$ python -q
>>> import numpy as np
>>> from numpy import linalg as LA
>>> np.set_printoptions(precision=2, suppress=True, linewidth=140, floatmode="fixed")
>>> data = np.loadtxt("run6.csv", delimiter=",")
>>> data
array([[-0.19, -0.92, -0.19, -0.27],
       [ 0.23,  0.13,  0.38, -0.89],
       [-0.69,  0.35, -0.52, -0.35],
       [ 0.65,  0.06, -0.74, -0.14]])
>>> left, sv = LA.svd(data)
Traceback (most recent call last):
  File "<python-input-5>", line 1, in <module>
    left, sv = LA.svd(data)
    ^^^^^^^^
ValueError: too many values to unpack (expected 2)
>>> left, sv, VT = LA.svd(data, full_matrices=False)
>>> np.round(left.T @ left, 2) + 0
array([[1.00, 0.00, 0.00, 0.00],
       [0.00, 1.00, 0.00, 0.00],
       [0.00, 0.00, 1.00, 0.00],
       [0.00, 0.00, 0.00, 1.00]])
>>> np.round(np.sqrt((sv ** 2).sum()), 2), round(float(LA.norm(data)), 2)
(np.float64(2.0), 2.0)
>>> sv / sv[0]
array([1.00, 1.00, 1.00, 1.00])
>>> rng = np.random.default_rng(44)
>>> z = rng.permutation(4)
>>> z
array([1, 0, 2, 3])
>>> Y = data[z][:, z]
>>> np.diag(Y)
array([ 0.13, -0.19, -0.52, -0.14])
>>> np.sort(np.abs(LA.eigvals(Y)))
array([1.00, 1.00, 1.00, 1.00])
>>> Y
array([[ 0.13,  0.23,  0.38, -0.89],
       [-0.92, -0.19, -0.19, -0.27],
       [ 0.35, -0.69, -0.52, -0.35],
       [ 0.06,  0.65, -0.74, -0.14]])
>>> round(LA.det(Y), 2), round(float(LA.det(data[z])), 2)
(np.float64(-1.0), 1.0)
>>> np.round(np.trace(Y), 2)
np.float64(-0.72)
>>> np.round(np.poly(Y), 2) + 0
array([ 1.00,  0.72,  0.00, -0.72, -1.00])
>>> round(float(np.einsum("ij,ji->", Y, Y)), 2)
0.51
>>> LA.eigvals(Y)
array([ 1.00+0.00j, -0.36+0.93j, -0.36-0.93j, -1.00+0.00j])
>>> round(LA.eigvals(Y).sum().real, 2)
np.float64(-0.72)
>>> np.kron(np.eye(2, dtype=int), Y)
array([[ 0.13,  0.23,  0.38, -0.89,  0.00,  0.00,  0.00, -0.00],
       [-0.92, -0.19, -0.19, -0.27, -0.00, -0.00, -0.00, -0.00],
       [ 0.35, -0.69, -0.52, -0.35,  0.00, -0.00, -0.00, -0.00],
       [ 0.06,  0.65, -0.74, -0.14,  0.00,  0.00, -0.00, -0.00],
       [ 0.00,  0.00,  0.00, -0.00,  0.13,  0.23,  0.38, -0.89],
       [-0.00, -0.00, -0.00, -0.00, -0.92, -0.19, -0.19, -0.27],
       [ 0.00, -0.00, -0.00, -0.00,  0.35, -0.69, -0.52, -0.35],
       [ 0.00,  0.00, -0.00, -0.00,  0.06,  0.65, -0.74, -0.14]])
>>> round(float(LA.det(2 * Y)), 2), round(float(LA.det(Y)), 2)
(-16.0, -1.0)
>>> Y = data / LA.norm(data, axis=1, keepdims=True)
>>> cov = Y @ Y.T
>>> (cov - 2 * np.eye(4)).round(6).argmax(axis=1)
array([1, 0, 0, 0])
>>> round(float(np.degrees(np.arccos(np.clip(cov[3, 0], -1, 1)))), 2)
90.0
>>> LA.norm(Y, axis=1)
array([1.00, 1.00, 1.00, 1.00])
>>> cov.round(2) + 0
array([[1.00, 0.00, 0.00, 0.00],
       [0.00, 1.00, 0.00, 0.00],
       [0.00, 0.00, 1.00, 0.00],
       [0.00, 0.00, 0.00, 1.00]])
>>> cov[3].round(2) + 0
array([0.00, 0.00, 0.00, 1.00])
>>> np.argwhere(np.triu(np.abs(cov) > 0.95, 1))
array([], shape=(0, 2), dtype=int64)
>>> np.round(data.T @ data, 2) + 0
array([[1.00, 0.00, 0.00, 0.00],
       [0.00, 1.00, 0.00, 0.00],
       [0.00, 0.00, 1.00, 0.00],
       [0.00, 0.00, 0.00, 1.00]])
>>> LA.norm(data, axis=0)
array([1.00, 1.00, 1.00, 1.00])
>>> LA.pinv(data)
array([[-0.19,  0.23, -0.69,  0.65],
       [-0.92,  0.13,  0.35,  0.06],
       [-0.19,  0.38, -0.52, -0.74],
       [-0.27, -0.89, -0.35, -0.14]])
>>> J = np.cumsum(np.array([[3, 0, 4],
...     [3, 0, -2],
...     [1, 0, 0],
...     [-1, 3, -2],
...     [-4, -3, 0],
...     [-4, 4, -2],
...     [0, 0, -2],
...     [3, -3, -5],
...     [5, -3, -2],
...     [5, 2, 5],
...     [-1, -4, -1],
...     [-1, 2, 1],
...     [-5, 1, 4],
...     [2, -1, 0],
...     [2, -2, -4],
...     [2, 2, 1],
...     [1, 0, 5],
...     [5, -2, -2],
...     [-2, -2, 1],
...     [2, -5, 0],
...     [2, -3, -2],
...     [3, 1, -1],
...     [1, 2, 0],
...     [-4, 1, 2],
...     [3, 3, -1],
...     [-3, -4, 0]]), axis=0)
>>> J
array([[  3,   0,   4],
       [  6,   0,   2],
       [  7,   0,   2],
       [  6,   3,   0],
       [  2,   0,   0],
       [ -2,   4,  -2],
       [ -2,   4,  -4],
       [  1,   1,  -9],
       [  6,  -2, -11],
       [ 11,   0,  -6],
       [ 10,  -4,  -7],
       [  9,  -2,  -6],
       [  4,  -1,  -2],
       [  6,  -2,  -2],
       [  8,  -4,  -6],
       [ 10,  -2,  -5],
       [ 11,  -2,   0],
       [ 16,  -4,  -2],
       [ 14,  -6,  -1],
       [ 16, -11,  -1],
       [ 18, -14,  -3],
       [ 21, -13,  -4],
       [ 22, -11,  -4],
       [ 18, -10,  -2],
       [ 21,  -7,  -3],
       [ 18, -11,  -3]])
>>> O, V = LA.qr(J[:, :1])[0], LA.qr(J[:, 1:])[0]
>>> sv = LA.svd(O.T @ V, compute_uv=False)
>>> sv
array([0.91])
>>> (sv > 0.9).sum()
np.int64(1)
>>> vec = np.array([7, 5, 8])
>>> target = J @ vec
>>> target
array([ 53,  58,  65,  57,  14, -10, -26, -60, -56,  29,  -6,   5,   7,  16, -12,  20,  67,  76,  60,  49,  32,  50,  67,  60,  88,  47])
>>> np.round(LA.pinv(J) @ J, 2) + 0
array([[1.00, 0.00, 0.00],
       [0.00, 1.00, 0.00],
       [0.00, 0.00, 1.00]])
>>> LA.lstsq(J, target)[0]
array([7.00, 5.00, 8.00])
>>> LA.solve(J.T @ J, J.T @ target)
array([7.00, 5.00, 8.00])
>>> try:
...     LA.solve(J, target)
... except LA.LinAlgError as e:
...     print("failed:", e)
... 
failed: Last 2 dimensions of the array must be square
>>> target = target + 0.3 * rng.normal(size=26)
>>> target
array([ 53.10,  58.34,  65.25,  57.17,  13.89, -10.31, -25.89, -60.15, -55.75,  29.06,  -6.22,   5.08,   7.21,  16.05, -12.23,  20.08,
        67.11,  76.25,  60.22,  48.73,  31.85,  50.18,  66.49,  60.23,  87.75,  46.87])
>>> beta, *_ = LA.lstsq(J, target)
>>> [round(float(LA.norm(LA.solve(J.T @ J + lam * np.eye(3), J.T @ target))), 2) for lam in (0, 1, 10, 100)]
[11.78, 11.72, 11.2, 8.02]
>>> np.round(J.T @ (target - J @ beta), 2) + 0
array([0.00, 0.00, 0.00])
>>> round(float(LA.norm(target - J @ beta)), 2)
1.03
>>> Y = np.c_[J[:, :1] @ np.array([[-2]]), np.array([0, 0, 1, 0, 0, -2, 1, -1, 0, -1, -1, 0, 0, 0, -1, -1, 0, 1, 2, 2, 2, 0, -1, 1, 2, 1])]
>>> Y
array([[ -6,   0],
       [-12,   0],
       [-14,   1],
       [-12,   0],
       [ -4,   0],
       [  4,  -2],
       [  4,   1],
       [ -2,  -1],
       [-12,   0],
       [-22,  -1],
       [-20,  -1],
       [-18,   0],
       [ -8,   0],
       [-12,   0],
       [-16,  -1],
       [-20,  -1],
       [-22,   0],
       [-32,   1],
       [-28,   2],
       [-32,   2],
       [-36,   2],
       [-42,   0],
       [-44,  -1],
       [-36,   1],
       [-42,   2],
       [-36,   1]])
>>> LA.norm(LA.qr(J)[0].T @ Y, axis=0) ** 2 / ((Y ** 2).sum(axis=0) + 1e-12)
array([1.00, 0.37])
>>> LA.matrix_rank(Y)
np.int64(2)
>>> np.round(LA.lstsq(J, Y[:, 0])[0], 2) + 0
array([-2.00,  0.00,  0.00])
>>> np.round(LA.norm(Y - J @ LA.lstsq(J, Y)[0], axis=0), 2) + 0
array([0.00, 4.41])
>>> Y = LA.inv(data)
>>> np.round(LA.cond(data), 2)
np.float64(1.0)
